$ python -q
>>> import numpy as np
>>> np.set_printoptions(suppress=True, linewidth=160)
>>> rd = lambda a: np.round(a, 2) + 0
>>> A = np.array([[0.0, 3.0, 6.0, 9.0],
...     [0.0, 2.0, -1.0, 1.0],
...     [0.0, -2.0, -2.0, 0.0],
...     [0.0, 2.0, 1.0, 1.0]])
>>> print(A - A[0])
[[ 0.  0.  0.  0.]
 [ 0. -1. -7. -8.]
 [ 0. -5. -8. -9.]
 [ 0. -1. -5. -8.]]
>>> print(A.shape)
(4, 4)
>>> print(np.abs(A).max())
9.0
>>> print(A.sum(axis=0))
[ 0.  5.  4. 11.]
>>> rank = np.linalg.matrix_rank(A)
>>> print(rank)
3
>>> ns = np.linalg.svd(A)[2][rank:].T
>>> print(ns @ ns.T)
[[1. 0. 0. 0.]
 [0. 0. 0. 0.]
 [0. 0. 0. 0.]
 [0. 0. 0. 0.]]
>>> print([int(np.linalg.matrix_rank(A[:i])) for i in range(1, len(A) + 1)])
[1, 2, 3, 3]
>>> print(np.linalg.matrix_rank(A.T @ A), np.linalg.matrix_rank(A @ A.T))
3 3
>>> print(A @ ns)
[[0.]
 [0.]
 [0.]
 [0.]]
>>> U, s, VT = np.linalg.svd(A)
>>> V = VT[:(s > 1e-8).sum()]
>>> rng = np.random.default_rng(3301)
>>> vec = A[2] + -2 * A[0] + rng.integers(2) * np.eye(4)[1]
>>> print(vec)
[  0.  -8. -14. -18.]
>>> print(np.allclose(V.T @ V @ vec, vec))
True
>>> print(rd(np.diag(V.T @ V)))
[0. 1. 1. 1.]
>>> print(rd(V.T @ V))
[[0. 0. 0. 0.]
 [0. 1. 0. 0.]
 [0. 0. 1. 0.]
 [0. 0. 0. 1.]]
>>> vec = np.array([0, 3, 2, 3])
>>> a = np.maximum(A @ vec, 0)
>>> print(A.T @ a)
[  0. 180. 292. 450.]
>>> print(np.maximum(A @ vec, 0) - np.maximum(-A @ vec, 0))
[ 48.   7. -10.  11.]
>>> print(A * (a > 1e-9)[:, None])
[[ 0.  3.  6.  9.]
 [ 0.  2. -1.  1.]
 [ 0. -0. -0.  0.]
 [ 0.  2.  1.  1.]]
>>> print(np.maximum(A @ (3 * vec), 0))
[144.  21.   0.  33.]
>>> print(a)
[48.  7.  0. 11.]
>>> feats = np.vander(np.arange(4) - 1, 4, increasing=True)
>>> print(feats)
[[ 1 -1  1 -1]
 [ 1  0  0  0]
 [ 1  1  1  1]
 [ 1  2  4  8]]
>>> vec = np.array([-3, 3, 3, -1])
>>> a = np.maximum(feats @ vec, 0)
>>> print(np.maximum(feats @ vec, 0) - np.maximum(-feats @ vec, 0))
[-2 -3  2  7]
>>> print(feats.T @ a)
[ 9 16 30 58]
>>> data = np.load("block8.npy")
>>> print(data)
[[ 0.3 -0.2 -1. ]
 [-0.6  0.8  0.4]
 [-1.2 -0.1  0.6]
 [ 2.4 -3.3 -4.2]
 [-1.6  0.7  1.2]
 [ 1.  -1.7 -0.6]
 [-0.1 -0.9 -0.2]
 [-1.3  1.7  0. ]
 [ 1.2  1.1  0.4]
 [-1.   0.7 -1.4]
 [-0.1 -0.5  0.2]
 [-0.2  1.4 -1. ]
 [ 0.1 -0.9 -0.7]
 [ 1.2  0.5  0.7]
 [-0.3  0.5  0.5]]
>>> Xc = data - data.mean(axis=1)
Traceback (most recent call last):
  File "<python-input-38>", line 1, in <module>
    Xc = data - data.mean(axis=1)
         ~~~~~^~~~~~~~~~~~~~~~~~~
ValueError: operands could not be broadcast together with shapes (15,3) (15,) 
>>> Xc = data - data.mean(axis=0)
>>> U, s, VT = np.linalg.svd(Xc, full_matrices=False)
>>> print(np.abs(VT[0]).argmax())
1
>>> print(np.abs(U[:, 0]).argmax())
3
>>> print((np.sign(U[:, 0]) == np.sign(U[0, 0])).astype(int))
[1 0 0 1 0 1 1 0 0 0 0 0 1 0 0]
>>> print(rd(np.abs(VT[-1])))
[0.69 0.7  0.18]
>>> print(rd((s ** 2).sum() ** 2 / (s ** 4).sum()))
1.69
>>> print(rd(s ** 2 / (s ** 2).sum()))
[0.75 0.14 0.11]
>>> print(rd(s))
[6.95 2.98 2.71]
>>> G = np.cov(data, rowvar=False)
>>> print(np.argsort(-data.std(axis=0).round(6), kind="stable"))
[1 2 0]
>>> print(np.argwhere(np.triu(np.abs(np.corrcoef(data.T)) > 0.8, 1)))
[]
>>> print(rd(G))
[[ 1.21 -0.9  -0.8 ]
 [-0.9   1.71  1.11]
 [-0.8   1.11  1.69]]
>>> Q, V = np.linalg.qr(G[:, :2])[0], np.linalg.qr(G[:, 2:])[0]
>>> s = np.linalg.svd(Q.T @ V, compute_uv=False)
>>> print(rd(np.degrees(np.arccos(s.clip(0, 1)))))
[21.2]
>>> idx = data[:, 0] > np.median(data[:, 0])
>>> r0 = data[idx].mean(axis=0) - data[~idx].mean(axis=0)
>>> print(np.argsort(-np.abs(r0).round(6), kind="stable"))
[0 1 2]
>>> print(rd(r0))
[ 1.74 -1.23 -0.93]
>>> r0 = np.array([-2, 2, 1, 0])
>>> arr = np.array([np.roll(r0, i) for i in range(4)])
>>> print(arr)
[[-2  2  1  0]
 [ 0 -2  2  1]
 [ 1  0 -2  2]
 [ 2  1  0 -2]]
>>> A2 = np.linalg.invert(arr)
Traceback (most recent call last):
  File "<python-input-62>", line 1, in <module>
    A2 = np.linalg.invert(arr)
         ^^^^^^^^^^^^^^^^
AttributeError: module 'numpy.linalg' has no attribute 'invert'
>>> A2 = np.linalg.inv(arr)
>>> print(np.allclose(A2, arr.T))
False
>>> print(rd(A2))
[[0.05 0.26 0.28 0.41]
 [0.41 0.05 0.26 0.28]
 [0.28 0.41 0.05 0.26]
 [0.26 0.28 0.41 0.05]]
>>> print(rd(np.linalg.inv(A2)))
[[-2.  2.  1.  0.]
 [ 0. -2.  2.  1.]
 [ 1.  0. -2.  2.]
 [ 2.  1.  0. -2.]]
>>> print(rd(arr @ A2))
[[1. 0. 0. 0.]
 [0. 1. 0. 0.]
 [0. 0. 1. 0.]
 [0. 0. 0. 1.]]
>>> print(rd(np.linalg.det(arr) * np.linalg.det(A2)))
1.0
